$ ipython --no-banner

In [1]: import numpy as np

In [2]: np.set_printoptions(precision=3, suppress=True, linewidth=140)

In [3]: M = np.loadtxt("m.csv", delimiter=",")

In [4]: M
Out[4]: 
array([[0., 1., 1.],
       [1., 0., 1.],
       [1., 1., 0.]])

In [5]: B = M / np.linalg.norm(M, axis=1, keepdims=True)

In [6]: C2 = B @ B.T

In [7]: print(np.argwhere(np.triu(np.abs(C2) > 0.95, 1)))
[]

In [8]: np.linalg.norm(B, axis=1)
Out[8]: array([1., 1., 1.])

In [9]: C2
Out[9]: 
array([[1. , 0.5, 0.5],
       [0.5, 1. , 0.5],
       [0.5, 0.5, 1. ]])

In [10]: round(np.linalg.det(M[::-1]), 3)
Out[10]: np.float64(-2.0)

In [11]: print(np.round(np.poly(M), 3) + 0)
[ 1.  0. -3. -2.]

In [12]: np.linalg.cholesky(M)
LinAlgError: Matrix is not positive definite


In [13]: np.all(np.linalg.eigvalsh(M) > 0)
Out[13]: np.False_

In [14]: print([round(float(np.linalg.det(M[:i, :i])), 2) + 0 for i in range(1, 4)])
[0.0, -1.0, 2.0]

In [15]: np.round(np.linalg.eigvalsh(M).min(), 3)
Out[15]: np.float64(-1.0)

In [16]: B = np.linalg.inv(M)

In [17]: B
Out[17]: 
array([[-0.5,  0.5,  0.5],
       [ 0.5, -0.5,  0.5],
       [ 0.5,  0.5, -0.5]])

In [18]: round(float(np.linalg.cond(M)), 3)
Out[18]: 2.0

In [19]: np.linalg.inv(B)
Out[19]: 
array([[-0.,  1.,  1.],
       [ 1.,  0.,  1.],
       [ 1.,  1.,  0.]])

In [20]: np.linalg.det(M) * B
Out[20]: 
array([[-1.,  1.,  1.],
       [ 1., -1.,  1.],
       [ 1.,  1., -1.]])

In [21]: B = M / np.sqrt((M ** 2).mean(axis=1, keepdims=True))

In [22]: np.linalg.matrix_rank(B) == np.linalg.matrix_rank(M)
Out[22]: np.True_

In [23]: np.linalg.norm(B, axis=1)
Out[23]: array([1.732, 1.732, 1.732])

In [24]: W0 = np.array([[3, 6, 4],
    ...:     [2, 4, 0],
    ...:     [2, 4, 0],
    ...:     [1, 4, 1],
    ...:     [0, 0, 0],
    ...:     [1, 2, 4],
    ...:     [0, 0, 0],
    ...:     [2, 6, 5],
    ...:     [1, 2, 4],
    ...:     [0, 0, 0],
    ...:     [0, 0, 0],
    ...:     [1, 4, 1],
    ...:     [0, 0, 0],
    ...:     [1, 2, 4],
    ...:     [0, 0, 0],
    ...:     [0, 0, 0],
    ...:     [2, 6, 5],
    ...:     [2, 4, 0],
    ...:     [2, 4, 0],
    ...:     [2, 6, 5],
    ...:     [1, 2, 4]])

In [25]: hat = W0 @ np.linalg.solve(W0.T @ W0, W0.T)

In [26]: np.round(hat @ W0[:, 2], 3) + 0
Out[26]: array([4., 0., 0., 1., 0., 4., 0., 5., 4., 0., 0., 1., 0., 4., 0., 0., 5., 0., 0., 5., 4.])

In [27]: round(float(np.trace(hat)), 3)
Out[27]: 3.0

In [28]: np.round(np.linalg.eigvalsh(hat), 3) + 0
Out[28]: array([0., 0., 0., 0., 0., 0., 0., 0., 0., 0., 0., 0., 0., 0., 0., 0., 0., 0., 1., 1., 1.])

In [29]: dist = np.linalg.norm(W0[:, None] - W0[None], axis=-1)

In [30]: dist.shape
Out[30]: (21, 21)

In [31]: np.unravel_index(dist.round(6).argmax(), dist.shape)
Out[31]: (np.int64(4), np.int64(7))

In [32]: np.flatnonzero(dist[11] < dist.mean() / 2)
Out[32]: array([ 1,  2,  3, 11, 17, 18])

In [33]: dist[11].round(6).argsort(kind="stable")[:4]
Out[33]: array([ 3, 11,  1,  2])

In [34]: Xc = W0 - W0.mean(axis=0)

In [35]: vecs = np.linalg.svd(Xc)[2][:2]

In [36]: B = Xc - Xc @ vecs.T @ vecs

In [37]: print(np.round(np.cov(Xc @ vecs.T, rowvar=False), 3) + 0)
[[8.387 0.   ]
 [0.    2.329]]

In [38]: np.diag(vecs.T @ vecs)
Out[38]: array([0.142, 0.859, 0.999])

In [39]: round(np.linalg.norm(B) / np.linalg.norm(Xc), 3)
Out[39]: np.float64(0.095)

In [40]: B.std(axis=0)
Out[40]: array([0.282, 0.115, 0.009])

In [41]: F = np.array([[2, 2, 0], [2, 0, 1], [2, 1, 2], [0, 2, -1]])

In [42]: rng = np.random.default_rng(7209)

In [43]: idx = rng.permutation(3)

In [44]: B = F[:, idx] * rng.choice([-1, 1], 3)

In [45]: B
Out[45]: 
array([[ 0,  2, -2],
       [-1,  0, -2],
       [-2,  1, -2],
       [ 1,  2,  0]])

In [46]: left, _, Vh = np.linalg.svd(F.T @ B)

In [47]: np.round(np.linalg.lstsq(F, B)[0], 3) + 0
Out[47]: 
array([[ 0.,  0., -1.],
       [ 0.,  1.,  0.],
       [-1.,  0.,  0.]])

In [48]: x0 = np.array([2, 3, 2])

In [49]: y = B @ x0

In [50]: beta, lr = np.zeros(3), 1 / np.linalg.norm(B, 2) ** 2

In [51]: for i in range(12):
    ...:     beta -= lr * B.T @ (B @ beta - y)
    ...:     if i % 2 == 0: print(i, round(np.linalg.norm(B @ beta - y), 3))
    ...: 
0 6.383
2 2.359
4 1.102
6 0.778
8 0.679
10 0.62

In [52]: round(float(np.linalg.cond(B)), 3)
Out[52]: 4.947

In [53]: beta
Out[53]: array([2.458, 2.701, 1.595])

In [54]: arr = np.array([[1, 2, 3, 1], [1, 1, 1, 3], [0, 0, 0, 3]])

In [55]: arr[2] = arr[0]

In [56]: arr
Out[56]: 
array([[1, 2, 3, 1],
       [1, 1, 1, 3],
       [1, 2, 3, 1]])

In [57]: print(round(float(np.linalg.norm(arr, 2) / np.linalg.norm(arr)), 3))
0.933

In [58]: B = arr + rng.integers(-2, 3, (3, 2)) @ rng.integers(-2, 3, (2, 4))

In [59]: print(B)
[[ 9  8  3 -3]
 [ 3  1  7  2]
 [-3  0 -1  3]]

In [60]: np.linalg.matrix_rank(B - arr, tol=1e-8)
Out[60]: np.int64(2)

In [61]: B - arr
Out[61]: 
array([[ 8,  6,  0, -4],
       [ 2,  0,  6, -1],
       [-4, -2, -4,  2]])

In [62]: mat = np.load("test11.npy")

In [63]: mat
Out[63]: 
array([[ 1, -2,  4, -8],
       [ 1, -1,  1, -1],
       [ 1,  0,  0,  0],
       [ 1,  1,  1,  1]])

In [64]: x0 = np.array([-5, -4, -3, -6])

In [65]: y = mat @ x0

In [66]: y
Out[66]: array([ 39,   2,  -5, -18])

In [67]: np.linalg.solve(mat, y)
Out[67]: array([-5., -4., -3., -6.])

In [68]: np.linalg.solve(mat, mat[:, 2])
Out[68]: array([0., 0., 1., 0.])

In [69]: np.linalg.solve(mat, -1 * y)
Out[69]: array([5., 4., 3., 6.])

In [70]: X = np.loadtxt("a.csv", delimiter=",")

In [71]: X
Out[71]: 
array([[1.   , 0.9  , 0.81 , 0.729],
       [0.9  , 1.   , 0.9  , 0.81 ],
       [0.81 , 0.9  , 1.   , 0.9  ],
       [0.729, 0.81 , 0.9  , 1.   ]])

In [72]: ang = np.radians(160)

In [73]: r_ = np.eye(4)

In [74]: r_[2, 2] = r_[3, 3] = np.cos(ang)

In [75]: r_[2, 3], r_[3, 2] = -np.sin(ang), np.sin(ang)

In [76]: r_
Out[76]: 
array([[ 1.   ,  0.   ,  0.   ,  0.   ],
       [ 0.   ,  1.   ,  0.   ,  0.   ],
       [ 0.   ,  0.   , -0.94 , -0.342],
       [ 0.   ,  0.   ,  0.342, -0.94 ]])

In [77]: B = X @ r_.T

In [78]: np.linalg.svd(X, compute_uv=False), np.linalg.svd(B, compute_uv=False)
Out[78]: (array([3.527, 0.31 , 0.102, 0.061]), array([3.527, 0.31 , 0.102, 0.061]))

In [79]: np.allclose(np.linalg.norm(X, axis=1), np.linalg.norm(B, axis=1))
Out[79]: True

In [80]: np.abs(B - X).max(axis=0)
Out[80]: array([0.   , 0.   , 2.248, 1.632])

In [81]: q, r_ = np.linalg.qr(X)

In [82]: q @ r_
Out[82]: 
array([[1.   , 0.9  , 0.81 , 0.729],
       [0.9  , 1.   , 0.9  , 0.81 ],
       [0.81 , 0.9  , 1.   , 0.9  ],
       [0.729, 0.81 , 0.9  , 1.   ]])

In [83]: vals, vecs = np.linalg.eig(X)

In [84]: np.round(X @ vecs[:, 0] - vals[0] * vecs[:, 0], 3) + 0
Out[84]: array([0., 0., 0., 0.])

In [85]: vals
Out[85]: array([3.527, 0.31 , 0.102, 0.061])

In [86]: print(np.sort(np.linalg.eigvals(X.T)))
[0.061 0.102 0.31  3.527]

In [87]: np.sort(np.linalg.eigvals(np.linalg.inv(X)))
Out[87]: array([ 0.284,  3.23 ,  9.769, 16.297])

In [88]: round(float(np.prod(vals)), 3)
Out[88]: 0.007

In [89]: x0 = np.array([-9, -1, -3, 4])

In [90]: y = X @ x0

In [91]: beta, lr = np.zeros(4), 1 / np.linalg.norm(X, 2) ** 2

In [92]: for i in range(30):
    ...:     beta -= lr * X.T @ (X @ beta - y)
    ...:     if i % 5 == 0: print(i, round(np.linalg.norm(X @ beta - y), 3))
    ...: 
0 2.443
5 2.352
10 2.264
15 2.18
20 2.099
25 2.021

In [93]: beta
Out[93]: array([-3.269, -2.718, -1.864, -1.12 ])

In [94]: E = np.load("case6.npy")

In [95]: E
Out[95]: 
array([[ 1.2  ,  1.425,  0.727],
       [-1.6  ,  1.069,  0.545],
       [ 0.   ,  0.909, -1.782]])

In [96]: np.linalg.eigvals(E)
Out[96]: array([ 1.244+1.566j,  1.244-1.566j, -2.   +0.j   ])

In [97]: np.kron(np.eye(2, dtype=int), E)
Out[97]: 
array([[ 1.2  ,  1.425,  0.727,  0.   ,  0.   ,  0.   ],
       [-1.6  ,  1.069,  0.545, -0.   ,  0.   ,  0.   ],
       [ 0.   ,  0.909, -1.782,  0.   ,  0.   , -0.   ],
       [ 0.   ,  0.   ,  0.   ,  1.2  ,  1.425,  0.727],
       [-0.   ,  0.   ,  0.   , -1.6  ,  1.069,  0.545],
       [ 0.   ,  0.   , -0.   ,  0.   ,  0.909, -1.782]])

In [98]: idx = rng.permutation(3)

In [99]: B = E[:, idx] * rng.choice([-1, 1], 3)

In [100]: B
Out[100]: 
array([[-0.727,  1.425, -1.2  ],
       [-0.545,  1.069,  1.6  ],
       [ 1.782,  0.909, -0.   ]])

In [101]: left, _, Vh = np.linalg.svd(E.T @ B)

In [102]: np.round(left @ Vh, 3) + 0
Out[102]: 
array([[ 0.,  0., -1.],
       [ 0.,  1.,  0.],
       [-1.,  0.,  0.]])

In [103]: print(np.round(np.linalg.lstsq(E, B)[0], 3) + 0)
[[ 0.  0. -1.]
 [ 0.  1.  0.]
 [-1.  0.  0.]]
